$ python3 -q
>>> import numpy as np
>>> np.set_printoptions(precision=2, suppress=True, linewidth=160)
>>> def tidy(a):
...     return np.round(a, 2) + 0
... 
>>> M = np.load("case9.npy")
>>> M
array([[ 2,  0, -1,  0, -2, -1, -1, -1,  0,  2],
       [ 0, -1,  1,  1, -2,  0, -1,  1,  0,  1],
       [-1,  2,  0, -2,  1,  0,  2,  1,  0, -2],
       [ 2,  0, -2, -2, -2,  2, -2,  0,  0,  2],
       [-2, -1,  1,  2,  0,  0,  2, -1,  0,  0],
       [ 1,  2,  1,  1, -2, -1,  1,  1,  0,  0],
       [-1,  1, -2, -2,  2,  0,  1,  0,  0,  1],
       [-2,  2, -2,  0,  2,  2,  0,  1,  0, -2],
       [ 0,  0,  0,  0,  0,  0,  0,  0, -1,  0],
       [-2,  1, -2,  2, -1,  1,  0, -1,  0,  1]])
>>> # 2 blocks once reordered
>>> tidy(np.linalg.norm(M, 1)), tidy(np.linalg.norm(M, np.inf))
(np.float64(14.0), np.float64(14.0))
>>> np.linalg.norm(M, axis=1).argmax()
np.int64(3)
>>> tidy(np.linalg.norm(M, axis=1))
array([4.  , 3.16, 4.36, 5.29, 3.87, 3.74, 4.  , 5.  , 1.  , 4.12])
>>> print(tidy(np.linalg.norm(M, "nuc")))
31.98
>>> print(tidy(np.linalg.norm(M) ** 2 / np.linalg.norm(M, 2) ** 2))
2.58
>>> tidy(np.linalg.norm(M[4] - M[3]))
np.float64(8.43)
>>> tidy(np.linalg.norm(M[4], 1)), tidy(np.linalg.norm(M[4], np.inf))
(np.float64(9.0), np.float64(2.0))
>>> m1 = np.array([[8.0, 6.0, 6.0, 0.0],
...     [1.0, 4.0, 2.0, 0.0],
...     [-8.0, 1.0, -9.0, 0.0],
...     [0.0, 0.0, 0.0, 1.0]])
>>> # 2 blocks once reordered
>>> r0 = np.array([-3, -3, 1, -1])
>>> A2 = m1 + np.outer(r0, np.eye(4)[3])
>>> print(tidy(np.linalg.det(A2) / np.linalg.det(m1)), tidy(1 + np.linalg.solve(m1, r0)[3]))
0.0 0.0
>>> A2
array([[ 8.,  6.,  6., -3.],
       [ 1.,  4.,  2., -3.],
       [-8.,  1., -9.,  1.],
       [ 0.,  0.,  0.,  0.]])
